$ ipython --no-banner

In [1]: import numpy as np

In [2]: np.set_printoptions(precision=2, suppress=True, linewidth=160, legacy="1.25")

In [3]: def rnd(a):
   ...:     return np.round(a, 2) + 0
   ...: 

In [4]: K = np.load("test11.npy")

In [5]: print(K)
[[0 0 0 0 1 0 1 0 1 0 1 1]
 [0 0 0 0 0 1 0 1 0 1 0 0]
 [0 0 0 0 1 0 1 0 1 0 1 1]
 [0 0 0 0 0 1 0 1 0 1 0 0]
 [1 0 1 0 0 0 1 0 0 0 0 1]
 [0 1 0 1 0 0 0 1 0 0 0 0]
 [1 0 1 0 1 0 0 0 1 0 1 1]
 [0 1 0 1 0 1 0 0 0 0 0 0]
 [1 0 1 0 0 0 1 0 0 0 0 1]
 [0 1 0 1 0 0 0 0 0 0 0 0]
 [1 0 1 0 0 0 1 0 0 0 0 1]
 [1 0 1 0 1 0 1 0 1 0 1 0]]

In [6]: # splits into 2 blocks

In [7]: ev, V = np.linalg.eigh(K)

In [8]: print(rnd(np.linalg.eigvalsh(K + -3 * np.eye(12))))
[-5.52 -5.18 -4.44 -4.   -4.   -3.   -3.   -3.   -3.   -2.68 -0.14  1.96]

In [9]: print(rnd(V.T @ K @ V))
[[-2.52  0.    0.    0.    0.    0.    0.    0.    0.    0.    0.    0.  ]
 [ 0.   -2.18  0.    0.    0.    0.    0.    0.    0.    0.    0.    0.  ]
 [ 0.    0.   -1.44  0.    0.    0.    0.    0.    0.    0.    0.    0.  ]
 [ 0.    0.    0.   -1.    0.    0.    0.    0.    0.    0.    0.    0.  ]
 [ 0.    0.    0.    0.   -1.    0.    0.    0.    0.    0.    0.    0.  ]
 [ 0.    0.    0.    0.    0.    0.    0.    0.    0.    0.    0.    0.  ]
 [ 0.    0.    0.    0.    0.    0.    0.    0.    0.    0.    0.    0.  ]
 [ 0.    0.    0.    0.    0.    0.    0.    0.    0.    0.    0.    0.  ]
 [ 0.    0.    0.    0.    0.    0.    0.    0.    0.    0.    0.    0.  ]
 [ 0.    0.    0.    0.    0.    0.    0.    0.    0.    0.32  0.    0.  ]
 [ 0.    0.    0.    0.    0.    0.    0.    0.    0.    0.    2.86  0.  ]
 [ 0.    0.    0.    0.    0.    0.    0.    0.    0.    0.    0.    4.96]]

In [10]: print(rnd(V @ np.diag(ev) @ V.T))
[[0. 0. 0. 0. 1. 0. 1. 0. 1. 0. 1. 1.]
 [0. 0. 0. 0. 0. 1. 0. 1. 0. 1. 0. 0.]
 [0. 0. 0. 0. 1. 0. 1. 0. 1. 0. 1. 1.]
 [0. 0. 0. 0. 0. 1. 0. 1. 0. 1. 0. 0.]
 [1. 0. 1. 0. 0. 0. 1. 0. 0. 0. 0. 1.]
 [0. 1. 0. 1. 0. 0. 0. 1. 0. 0. 0. 0.]
 [1. 0. 1. 0. 1. 0. 0. 0. 1. 0. 1. 1.]
 [0. 1. 0. 1. 0. 1. 0. 0. 0. 0. 0. 0.]
 [1. 0. 1. 0. 0. 0. 1. 0. 0. 0. 0. 1.]
 [0. 1. 0. 1. 0. 0. 0. 0. 0. 0. 0. 0.]
 [1. 0. 1. 0. 0. 0. 1. 0. 0. 0. 0. 1.]
 [1. 0. 1. 0. 1. 0. 1. 0. 1. 0. 1. 0.]]

In [11]: print(rnd(ev.sum()), np.trace(K))
0.0 0
